$ python -q
>>> import numpy as np
>>> import numpy.linalg as la
>>> np.set_printoptions(precision=3, suppress=True, linewidth=140)
>>> data = np.load("m.npy")
>>> data
array([[-1. , -1.6, -1.1],
       [-1. ,  0.9, -1.7],
       [ 1.1,  0.5, -0.7],
       [-0.1, -0.3, -1.3],
       [-0.3, -1.3,  0.6],
       [ 1.7, -0.6,  1.3],
       [ 1.6, -1.3, -0.6],
       [-1.5,  0.7,  0.4],
       [-2.2,  0. ,  0.3],
       [ 1.2, -0.9, -0.6],
       [ 0.2, -0.5, -0.5],
       [-0.4,  1.2, -0.5],
       [ 0.9,  0.2, -2.7],
       [ 1.3, -1.1,  0.7],
       [ 0.6,  0.9,  1.3],
       [-0.6, -0.1, -0.1],
       [-0.6, -1.1,  0.3],
       [-0.3,  0.8,  0.5],
       [-0.2, -0.1,  0.5],
       [-0.1, -0.9, -0.9],
       [-0.2, -0.2,  1.3],
       [-0.2, -0.2,  0.2],
       [ 0.1,  0.7, -1.2],
       [-0.9,  1.2, -0.2],
       [ 1.5, -2.8, -0.9],
       [ 0.6,  1.9, -1. ],
       [ 0. ,  0.7, -0.2],
       [11. , 21. ,  6. ],
       [-1.5, -0.6, -1.4],
       [ 0.8, -0.4,  0.1],
       [ 0.3, -0.4, -0.3]])
>>> t = np.radians(180)
>>> r_ = np.eye(3)
>>> r_[1, 1] = r_[0, 0] = np.cos(t)
>>> r_[1, 0], r_[0, 1] = -np.sin(t), np.sin(t)
>>> r_.round(3) + 0
array([[-1.,  0.,  0.],
       [ 0., -1.,  0.],
       [ 0.,  0.,  1.]])
>>> out = data @ r_.T
>>> round(float(la.det(r_)), 3), np.trace(r_)
(1.0, np.float64(-1.0))
>>> np.allclose(la.norm(data, axis=1), la.norm(out, axis=1))
True
>>> np.allclose(data @ data.T, out @ out.T)
True
>>> la.svd(data, compute_uv=False), la.svd(out, compute_uv=False)
(array([24.933,  5.891,  5.193]), array([24.933,  5.891,  5.193]))
>>> out.round(3) + 0
array([[  1. ,   1.6,  -1.1],
       [  1. ,  -0.9,  -1.7],
       [ -1.1,  -0.5,  -0.7],
       [  0.1,   0.3,  -1.3],
       [  0.3,   1.3,   0.6],
       [ -1.7,   0.6,   1.3],
       [ -1.6,   1.3,  -0.6],
       [  1.5,  -0.7,   0.4],
       [  2.2,   0. ,   0.3],
       [ -1.2,   0.9,  -0.6],
       [ -0.2,   0.5,  -0.5],
       [  0.4,  -1.2,  -0.5],
       [ -0.9,  -0.2,  -2.7],
       [ -1.3,   1.1,   0.7],
       [ -0.6,  -0.9,   1.3],
       [  0.6,   0.1,  -0.1],
       [  0.6,   1.1,   0.3],
       [  0.3,  -0.8,   0.5],
       [  0.2,   0.1,   0.5],
       [  0.1,   0.9,  -0.9],
       [  0.2,   0.2,   1.3],
       [  0.2,   0.2,   0.2],
       [ -0.1,  -0.7,  -1.2],
       [  0.9,  -1.2,  -0.2],
       [ -1.5,   2.8,  -0.9],
       [ -0.6,  -1.9,  -1. ],
       [  0. ,  -0.7,  -0.2],
       [-11. , -21. ,   6. ],
       [  1.5,   0.6,  -1.4],
       [ -0.8,   0.4,   0.1],
       [ -0.3,   0.4,  -0.3]])
